>>> import numpy as np
>>> from numpy import linalg as LA
>>> np.set_printoptions(suppress=True, linewidth=100)
>>> rd = lambda a: np.round(a, 2) + 0
>>> F = np.load("a.npy")
>>> F
array([[ 1,  1,  1,  1,  1,  1,  1,  1],
       [ 1,  1,  1,  1, -1, -1, -1, -1],
       [ 1,  1, -1, -1, -1, -1,  1,  1]])
>>> C2 = F.T @ F
>>> (F @ F.T).shape
(3, 3)
>>> rd(LA.eigvalsh(C2)[::-1])
array([8., 8., 8., 0., 0., 0., 0., 0.])
>>> C2
array([[ 3,  3,  1,  1, -1, -1,  1,  1],
       [ 3,  3,  1,  1, -1, -1,  1,  1],
       [ 1,  1,  3,  3,  1,  1, -1, -1],
       [ 1,  1,  3,  3,  1,  1, -1, -1],
       [-1, -1,  1,  1,  3,  3,  1,  1],
       [-1, -1,  1,  1,  3,  3,  1,  1],
       [ 1,  1, -1, -1,  1,  1,  3,  3],
       [ 1,  1, -1, -1,  1,  1,  3,  3]])
>>> rd(LA.svd(F, compute_uv=False) ** 2)
array([8., 8., 8.])
>>> np.unravel_index(np.abs(F).argmax(), F.shape)
(np.int64(0), np.int64(0))
>>> F.shape
(3, 8)
>>> rd(LA.norm(F))
np.float64(4.9)
>>> F[3]
Traceback (most recent call last):
  File "<python-input-14>", line 1, in <module>
    F[3]
    ~^^^
IndexError: index 3 is out of bounds for axis 0 with size 3
>>> F.sum(axis=0)
array([ 3,  3,  1,  1, -1, -1,  1,  1])
>>> F - F[0]
array([[ 0,  0,  0,  0,  0,  0,  0,  0],
       [ 0,  0,  0,  0, -2, -2, -2, -2],
       [ 0,  0, -2, -2, -2, -2,  0,  0]])
>>> np.diff(F, axis=0)
array([[ 0,  0,  0,  0, -2, -2, -2, -2],
       [ 0,  0, -2, -2,  0,  0,  2,  2]])
>>> rd(LA.svd(F, compute_uv=False))
array([2.83, 2.83, 2.83])
>>> rng = np.random.default_rng(617889)
>>> M2 = F + rng.integers(-2, 3, (3, 1)) @ rng.integers(-2, 3, (1, 8))
>>> M2
array([[ 1,  3,  0, -1,  0, -1,  0,  1],
       [ 1,  3,  0, -1, -2, -3, -2, -1],
       [ 1,  5, -3, -5, -3, -5, -1,  1]])
>>> LA.matrix_rank(M2 - F, tol=1e-8)
np.int64(1)
>>> rd(LA.svd(M2 - F, compute_uv=False))
array([9.49, 0.  , 0.  ])
>>> M2 - F
array([[ 0,  2, -1, -2, -1, -2, -1,  0],
       [ 0,  2, -1, -2, -1, -2, -1,  0],
       [ 0,  4, -2, -4, -2, -4, -2,  0]])
>>> F[1] @ F[0]
np.int64(0)
>>> rd(LA.norm(F[1] - F[0]))
np.float64(4.0)
>>> rd(LA.norm(F, 2))
np.float64(2.83)
>>> rd(LA.norm(F, 1)), rd(LA.norm(F, np.inf))
(np.float64(3.0), np.float64(8.0))
>>> feats = np.load("run18.npy")
>>> feats
array([[ 0,  0,  0,  0,  0,  3],
       [ 0,  0,  0,  0,  1,  0],
       [ 1,  0,  0,  0,  0,  0],
       [ 0,  0,  0, -1,  0,  0],
       [ 0, -3,  0,  0,  0,  0],
       [ 0,  0,  1,  0,  0,  0]])
>>> # splits into 3 blocks
>>> O, r_ = LA.qr(feats)
>>> O @ r_
array([[ 0.,  0.,  0.,  0.,  0.,  3.],
       [ 0.,  0.,  0.,  0.,  1.,  0.],
       [ 1.,  0.,  0.,  0.,  0.,  0.],
       [ 0.,  0.,  0., -1.,  0.,  0.],
       [ 0., -3.,  0.,  0.,  0.,  0.],
       [ 0.,  0.,  1.,  0.,  0.,  0.]])
>>> r_
array([[-1.,  0.,  0.,  0.,  0.,  0.],
       [ 0., -3.,  0.,  0.,  0.,  0.],
       [ 0.,  0., -1.,  0.,  0.,  0.],
       [ 0.,  0.,  0., -1.,  0.,  0.],
       [ 0.,  0.,  0.,  0.,  1.,  0.],
       [ 0.,  0.,  0.,  0.,  0.,  3.]])
>>> abs(r_[0, 0]), rd(LA.norm(feats[:, 0]))
(np.float64(1.0), np.float64(1.0))
>>> np.abs(np.diag(r_))
array([1., 3., 1., 1., 1., 3.])
>>> w1 = np.array([[0, 1], [0, 0], [-2, -1], [2, -2], [2, 2], [1, -2]])
>>> b = np.array([2, 1])
>>> hid = np.maximum(feats @ w1 + b, 0)
>>> rd((hid > 0).mean(axis=0))
array([0.67, 0.67])
>>> hid
array([[5, 0],
       [4, 3],
       [2, 2],
       [0, 3],
       [2, 1],
       [0, 0]])
>>> LA.matrix_rank(hid)
np.int64(2)
>>> W2 = np.array([[-2, -5, 4], [-4, 4, -2]])
>>> w1 @ W2
array([[ -4,   4,  -2],
       [  0,   0,   0],
       [  8,   6,  -6],
       [  4, -18,  12],
       [-12,  -2,   4],
       [  6, -13,   8]])
>>> (hid @ W2).round(6).argmax(axis=1)
array([2, 2, 2, 1, 2, 0])
>>> X = np.array([[1, -2, 0, 0, 1],
...     [-2, 1, 0, 2, 2],
...     [2, 2, 0, 1, 2],
...     [-2, -2, 1, 1, -1],
...     [2, 2, -2, 0, -1]])
>>> X
array([[ 1, -2,  0,  0,  1],
       [-2,  1,  0,  2,  2],
       [ 2,  2,  0,  1,  2],
       [-2, -2,  1,  1, -1],
       [ 2,  2, -2,  0, -1]])
>>> M2 = X[0, 0] * X[1:] - np.outer(X[1:, 0], X[0])
>>> M2
array([[ 0, -3,  0,  2,  4],
       [ 0,  6,  0,  1,  0],
       [ 0, -6,  1,  1,  1],
       [ 0,  6, -2,  0, -3]])
>>> X[:, 0] / X[0, 0]
array([ 1., -2.,  2., -2.,  2.])
>>> np.flatnonzero(~M2.round(6).any(axis=1))
array([], dtype=int64)
>>> r0 = np.array([2, 3])
>>> np.convolve(X[2], r0)
array([ 4, 10,  6,  2,  7,  6])
>>> np.polyval(r0, X[2])
array([7, 7, 3, 5, 7])
>>> lab = rng.permutation(5)
>>> M2 = X[:, lab] * rng.choice([-1, 1], 5)
>>> M2
array([[ 1, -1,  0,  0,  2],
       [-2, -2, -2,  0, -1],
       [ 2, -2, -1,  0, -2],
       [-2,  1, -1,  1,  2],
       [ 2,  1,  0, -2, -2]])
>>> left, _, VT = LA.svd(X.T @ M2)
>>> lab
array([0, 4, 3, 2, 1])
>>> J = np.array([[-0.7, 0.5, 1.1, 0.1],
...     [4.5, -0.3, 3.6, -0.9],
...     [0.4, 0.1, 1.1, -0.4],
...     [1.2, -1.0, 0.1, 0.1],
...     [0.2, 0.0, -0.7, 1.6],
...     [0.5, 1.9, -0.6, -0.6],
...     [-0.2, -0.4, -0.4, 0.5],
...     [-1.2, -2.3, -1.6, -0.4],
...     [0.4, 0.6, -1.4, 2.1],
...     [-0.1, -0.7, 0.2, -1.5],
...     [-1.2, 0.2, 0.8, 3.7],
...     [0.9, 0.8, 1.1, -0.4]])
>>> x = np.array([1, 0, 4, 8])
>>> y = J @ x
>>> rd(LA.pinv(J) @ J)
array([[1., 0., 0., 0.],
       [0., 1., 0., 0.],
       [0., 0., 1., 0.],
       [0., 0., 0., 1.]])
>>> y = y + 0.3 * rng.normal(size=12)
>>> rd(y)
array([  4.35,  11.85,   1.78,   2.36,  10.25,  -6.79,   2.32, -10.59,  11.76, -11.97,  31.53,
         1.5 ])
>>> b, *_ = LA.lstsq(J, y)
>>> rd(LA.norm(y - J @ b))
np.float64(0.88)
>>> blk = np.stack([J, 2 * J, J[::-1]])
>>> (blk @ J.T).shape
(3, 12, 12)
>>> LA.matrix_rank(blk)
array([4, 4, 4])
>>> rd(LA.norm(blk, axis=(1, 2)))
array([ 9.28, 18.56,  9.28])
>>> LA.matrix_rank(blk.reshape(3, -1))
np.int64(2)
>>> lab = J[:, 0] > np.median(J[:, 0])
>>> r0 = J[lab].mean(axis=0) - J[~lab].mean(axis=0)
>>> lab.astype(int)
array([0, 1, 1, 1, 0, 1, 0, 0, 1, 0, 0, 1])
>>> mat = np.load("block9.npy")
>>> mat
array([[ 33, -23, -10,  -6],
       [ -1, -16, -32,   3],
       [ 11,  19,  14, -30],
       [ 17,   1,  23,  -3],
       [ 39, -24,   4,  -1]])
>>> # null space of dimension 1
>>> rd(LA.eigvals(X).sum().real)
np.float64(2.0)
>>> np.einsum("ii->", X)
np.int64(2)
>>> rd(LA.det(X[::-1]))
np.float64(-87.0)
>>> rd(LA.det(X.T))
np.float64(-87.0)
>>> np.einsum("ij,ji->", X, X)
np.int64(10)
>>> left, sig, VT = LA.svd(mat)
>>> np.argmax(sig[:-1] / (sig[1:] + 1e-6)) + 1
np.int64(3)
>>> M2 = left[:, :3] @ np.diag(sig[:3]) @ VT[:3]
>>> rd(LA.norm(mat - M2) / LA.norm(mat))
np.float64(0.0)
>>> LA.matrix_rank(mat, rtol=0.05)
np.int64(3)
>>> rd(np.abs(mat - M2).max())
np.float64(0.0)
>>> rd(np.trace(LA.pinv(mat) @ mat))
np.float64(3.0)
>>> np.allclose(mat[:-1].T @ LA.lstsq(mat[:-1].T, mat[-1])[0], mat[-1])
True
